$ python3 -q
>>> import numpy as np
>>> import numpy.linalg as la
>>> np.set_printoptions(precision=2, suppress=True, linewidth=100)
>>> X = np.array([[0, 0, 0, 1, 0, 2, 0],
...     [0, 0, 1, -1, 0, 1, -2],
...     [0, -1, 0, 0, 1, 0, -1],
...     [-1, 1, 0, 0, 0, 0, 1],
...     [0, 0, -1, 0, 0, -2, -1],
...     [-2, -1, 0, 0, 2, 0, -1],
...     [0, 2, 1, -1, 1, 1, 0]])
>>> X
array([[ 0,  0,  0,  1,  0,  2,  0],
       [ 0,  0,  1, -1,  0,  1, -2],
       [ 0, -1,  0,  0,  1,  0, -1],
       [-1,  1,  0,  0,  0,  0,  1],
       [ 0,  0, -1,  0,  0, -2, -1],
       [-2, -1,  0,  0,  2,  0, -1],
       [ 0,  2,  1, -1,  1,  1,  0]])
>>> out = X / np.sqrt((X ** 2).mean(axis=1, keepdims=True))
>>> out[6]
array([ 0.  ,  1.87,  0.94, -0.94,  0.94,  0.94,  0.  ])
>>> la.matrix_rank(X - X.mean(axis=1, keepdims=True))
np.int64(6)
>>> x = np.array([0, 2, 1, 0, 7, 2, 4])
>>> np.round(la.svd(X, compute_uv=False), 2) + 0
array([3.66, 3.66, 2.55, 2.55, 1.05, 1.05, 0.  ])
>>> round(la.det(X), 2)
np.float64(-0.0)
>>> np.round(la.eigvals(X).real, 2) + 0
array([0., 0., 0., 0., 0., 0., 0.])
>>> Q = la.solve(np.eye(7) - X, np.eye(7) + X)
>>> round(la.det(Q), 2)
np.float64(1.0)
>>> print(np.round(Q @ Q.T, 2) + 0)
[[1. 0. 0. 0. 0. 0. 0.]
 [0. 1. 0. 0. 0. 0. 0.]
 [0. 0. 1. 0. 0. 0. 0.]
 [0. 0. 0. 1. 0. 0. 0.]
 [0. 0. 0. 0. 1. 0. 0.]
 [0. 0. 0. 0. 0. 1. 0.]
 [0. 0. 0. 0. 0. 0. 1.]]
>>> left, sv, Vt = la.svd(X)
>>> np.argmax(sv[:-1] / (sv[1:] + 1e-6)) + 1
np.int64(6)
>>> out = left[:, :6] @ np.diag(sv[:6]) @ Vt[:6]
>>> la.matrix_rank(out)
np.int64(6)
>>> round(la.norm(X - out, 2), 2), round(sv[6], 2)
(np.float64(0.0), np.float64(0.0))
>>> W1 = np.array([[-2, 1, -2, 2, 1],
...     [-3, 0, -2, -1, -1],
...     [-3, 0, 1, -1, -1],
...     [1, -1, -2, 0, -2],
...     [2, -3, 0, 0, -2],
...     [2, 3, 2, 0, -1],
...     [1, 3, -1, 0, -3]])
>>> coef = np.array([8, -6, -3, -8, -6])
>>> H = np.maximum(X @ W1 + coef, 0)
>>> print(H)
[[13  0  0  0  0]
 [ 4  0  4  0  0]
 [12  0  0  0  0]
 [ 8  0  0  0  0]
 [ 6  0  0  0  0]
 [18  0  4  0  0]
 [ 2  0  0  0  0]]
>>> print((H > 0).astype(int))
[[1 0 0 0 0]
 [1 0 1 0 0]
 [1 0 0 0 0]
 [1 0 0 0 0]
 [1 0 0 0 0]
 [1 0 1 0 0]
 [1 0 0 0 0]]
>>> (H > 0).mean(axis=0)
array([1.  , 0.  , 0.29, 0.  , 0.  ])
>>> C = np.array([[3, 1], [-1, 1], [3, -3], [-2, 1], [1, 3]])
>>> H @ C
array([[39, 13],
       [24, -8],
       [36, 12],
       [24,  8],
       [18,  6],
       [66,  6],
       [ 6,  2]])
>>> (H @ C).round(6).argmax(axis=1)
array([0, 0, 0, 0, 0, 0, 0])
>>> C2 = X.T @ X
>>> print(C2)
[[ 5  1  0  0 -4  0  1]
 [ 1  7  2 -2 -1  2  3]
 [ 0  2  3 -2  1  4 -1]
 [ 0 -2 -2  3 -1  0  2]
 [-4 -1  1 -1  6  1 -3]
 [ 0  2  4  0  1 10  0]
 [ 1  3 -1  2 -3  0  8]]
>>> print(np.diag(C2))
[ 5  7  3  3  6 10  8]
>>> (X @ X.T).shape
(7, 7)
>>> F = np.load("x.npy")
>>> print(F.round(2) + 0)
[[ 29.19   5.9   -5.79  17.25  10.07  24.17]
 [ 27.72   5.26  -5.42  16.44   9.42  22.88]
 [ 11.18  -0.45  -1.63   6.95   2.25   8.62]
 [ 10.68  -0.55  -1.52   6.65   2.05   8.2 ]
 [  7.59  -1.05  -0.92   4.74   0.85   5.67]
 [  1.9   -0.75  -0.08   1.07  -0.66   1.29]
 [  1.36  -0.56  -0.04   0.72  -0.63   0.9 ]
 [  0.99  -0.42  -0.02   0.5   -0.57   0.66]
 [ -0.13   0.04   0.    -0.04   0.14  -0.09]
 [ -0.22   0.06   0.    -0.06   0.25  -0.15]
 [ -0.29   0.07   0.    -0.07   0.34  -0.2 ]
 [ -0.39   0.07   0.    -0.08   0.48  -0.27]
 [ -0.97  -0.18   0.05  -0.01   1.44  -0.74]
 [ -1.    -0.2    0.05  -0.01   1.49  -0.76]
 [ -1.47  -0.75   0.15   0.16   2.28  -1.22]
 [ -2.07  -1.67   0.32   0.4    3.12  -1.85]
 [ -3.13  -3.49   0.68   0.76   4.28  -3.03]
 [ -4.53  -5.92   1.2    1.12   5.37  -4.59]
 [ -5.38  -7.41   1.53   1.3    5.91  -5.56]
 [-11.01 -16.83   3.72   1.93   8.13 -11.87]
 [-12.62 -19.42   4.35   2.01   8.54 -13.66]
 [-16.15 -25.     5.73   2.09   9.24 -17.56]]
>>> np.unique(F.round(6), axis=0).shape
(22, 6)
>>> M = np.load("mat.npy")
>>> M
array([[-2.01, 19.93, 20.8 , 20.58, 60.08, 57.36],
       [ 0.91, 21.31, 18.96, 21.01, 60.46, 61.02],
       [ 1.82, 21.36, 21.14, 21.5 , 61.89, 59.72],
       [ 0.71, 21.62, 20.58, 20.48, 60.79, 61.89],
       [-1.03, 20.92, 20.15, 20.55, 59.15, 59.31],
       [-0.8 , 18.53, 19.73, 20.56, 58.41, 58.17],
       [ 0.42, 19.28, 19.12, 18.49, 60.89, 58.45],
       [ 0.36, 21.57, 22.1 , 20.95, 61.36, 59.49],
       [-0.46, 20.54, 22.93, 19.38, 57.14, 59.09],
       [ 0.81, 18.54, 19.82, 21.86, 59.22, 60.64],
       [-1.69, 19.34, 21.26, 20.07, 61.62, 60.25],
       [ 0.67, 19.93, 19.92, 18.69, 61.4 , 60.41],
       [ 0.36, 20.41, 18.94, 20.17, 57.93, 59.45],
       [-0.56, 18.76, 19.35, 19.98, 61.02, 59.06],
       [-1.15, 20.39, 21.65, 19.81, 58.36, 59.37],
       [ 1.36, 18.69, 21.26, 19.78, 59.44, 60.54],
       [ 0.5 , 19.77, 17.66, 18.23, 59.73, 60.68],
       [-1.34, 18.94, 18.67, 20.82, 60.58, 59.55],
       [ 0.36, 19.51, 19.89, 18.17, 58.7 , 59.37],
       [ 1.14, 21.12, 18.24, 18.98, 59.34, 60.12],
       [-0.31, 18.96, 21.25, 21.19, 60.95, 59.  ],
       [-0.97, 19.2 , 20.79, 19.7 , 60.67, 60.68],
       [ 0.95, 19.  , 20.67, 19.62, 58.68, 59.29],
       [-0.26, 19.96, 19.76, 19.88, 59.32, 61.24],
       [ 3.07, 19.06, 20.2 , 18.97, 60.61, 60.58],
       [-1.02, 18.69, 20.03, 20.72, 58.67, 59.63],
       [ 0.21, 18.47, 17.89, 18.08, 61.01, 60.5 ],
       [-0.26, 20.58, 18.79, 19.37, 59.09, 59.45],
       [ 0.74, 21.51, 20.62, 20.96, 60.61, 58.82],
       [ 0.68, 19.43, 19.64, 20.16, 60.32, 59.65],
       [-0.9 , 21.42, 20.37, 19.63, 61.39, 59.22]])
>>> out = np.array([[2, 2], [3, 2], [0, 3], [0, 3], [0, 2], [2, 3]])
>>> la.matrix_rank(np.vstack([M, out.T]))
np.int64(6)
>>> la.matrix_rank(M @ out)
np.int64(2)
>>> np.einsum("ij->j", M)
array([   2.31,  616.74,  622.18,  618.34, 1858.83, 1852.  ])
>>> W0 = np.load("case8.npy")
>>> W0
array([[  1,  -3,   9, -27],
       [  1,  -2,   4,  -8],
       [  1,  -1,   1,  -1],
       [  1,   0,   0,   0],
       [  1,   1,   1,   1]])
>>> out = np.array([[0, 2, 0], [0, 0, 2]])
>>> C = np.kron(out, W0)
>>> np.round(la.norm(C, 2), 2), np.round(la.norm(out, 2) * la.norm(W0, 2), 2)
(np.float64(60.15), np.float64(60.15))
